$ python -q
>>> import numpy as np
>>> from numpy import linalg as LA
>>> np.set_printoptions(precision=2, suppress=True, linewidth=120, floatmode="fixed")
>>> A2 = np.array([[5, 4], [1, 0]])
>>> K = np.kron(np.eye(2, dtype=int), A2)
>>> K
array([[5, 4, 0, 0],
       [1, 0, 0, 0],
       [0, 0, 5, 4],
       [0, 0, 1, 0]])
>>> LA.eigvals(K)
array([ 5.70, -0.70,  5.70, -0.70])
>>> np.einsum("ii->", K)
np.int64(10)
>>> round(float(LA.det(2 * K)), 2), np.round(LA.det(K), 2)
(256.0, np.float64(16.0))
>>> np.round(LA.eigvals(K).sum().real, 2)
np.float64(10.0)
>>> round(float(LA.det(K[::-1])), 2)
16.0
>>> LA.cond(K) > 100
np.False_
>>> [round(float(x), 2) for x in LA.svd(K, compute_uv=False)[:3]]
[6.45, 6.45, 0.62]
>>> round(float(LA.norm(K, 2) / LA.norm(K)), 2)
0.7
>>> np.abs(LA.svd(K)[2][-1])
array([0.00, 0.00, 0.62, 0.79])
>>> round(np.log10(LA.cond(K)))
1
>>> LA.matrix_rank(K, rtol=0.1)
np.int64(2)
>>> np.flatnonzero(LA.matrix_power((K != 0) + (K.T != 0) + np.eye(4), 4)[1])
array([0, 1])
>>> np.sort(LA.eigvals(K).real)
array([-0.70, -0.70,  5.70,  5.70])
>>> (K != 0).astype(int)
array([[1, 1, 0, 0],
       [1, 0, 0, 0],
       [0, 0, 1, 1],
       [0, 0, 1, 0]])
>>> (LA.matrix_power((K != 0) + (K.T != 0) + np.eye(4), 4) > 0).astype(int)
array([[1, 1, 0, 0],
       [1, 1, 0, 0],
       [0, 0, 1, 1],
       [0, 0, 1, 1]])
>>> K @ K
array([[29, 20,  0,  0],
       [ 5,  4,  0,  0],
       [ 0,  0, 29, 20],
       [ 0,  0,  5,  4]])
>>> round(LA.det(K), 2)
np.float64(16.0)
>>> J = np.load("a.npy")
>>> J.round(2) + 0
array([[-0.19,  0.05, -0.59, -0.08, -0.24,  0.40, -0.20,  0.33,  0.13, -0.47],
       [-0.14, -0.24,  0.35,  0.20, -0.12,  0.55,  0.18,  0.42, -0.44,  0.19],
       [ 0.02,  0.26, -0.22, -0.29, -0.27, -0.14, -0.16, -0.21, -0.79,  0.08],
       [-0.19,  0.16,  0.34, -0.54, -0.07,  0.45, -0.37, -0.27,  0.26,  0.21],
       [-0.26, -0.29, -0.08,  0.57, -0.38, -0.01, -0.42, -0.39,  0.06,  0.18],
       [-0.45,  0.03, -0.22,  0.10,  0.79,  0.06, -0.23, -0.02, -0.19,  0.13],
       [ 0.57,  0.07,  0.20,  0.17,  0.16,  0.00, -0.69,  0.29, -0.08, -0.11],
       [ 0.40,  0.10, -0.49,  0.05,  0.02,  0.27,  0.10,  0.04,  0.15,  0.69],
       [ 0.19,  0.49,  0.08,  0.39,  0.12,  0.43,  0.22, -0.46, -0.07, -0.32],
       [-0.33,  0.72,  0.14,  0.23, -0.20, -0.23, -0.05,  0.38,  0.13,  0.22]])
>>> x = np.array([-4, -5, 0, -9, 6, -9, 7, 8, 3, 4])
>>> round(LA.det(J), 2)
np.float64(-1.0)
>>> np.sort(np.abs(np.degrees(np.angle(LA.eigvals(J)))))
array([  0.00,  46.05,  46.05,  92.50,  92.50, 137.02, 137.02, 158.94, 158.94, 180.00])
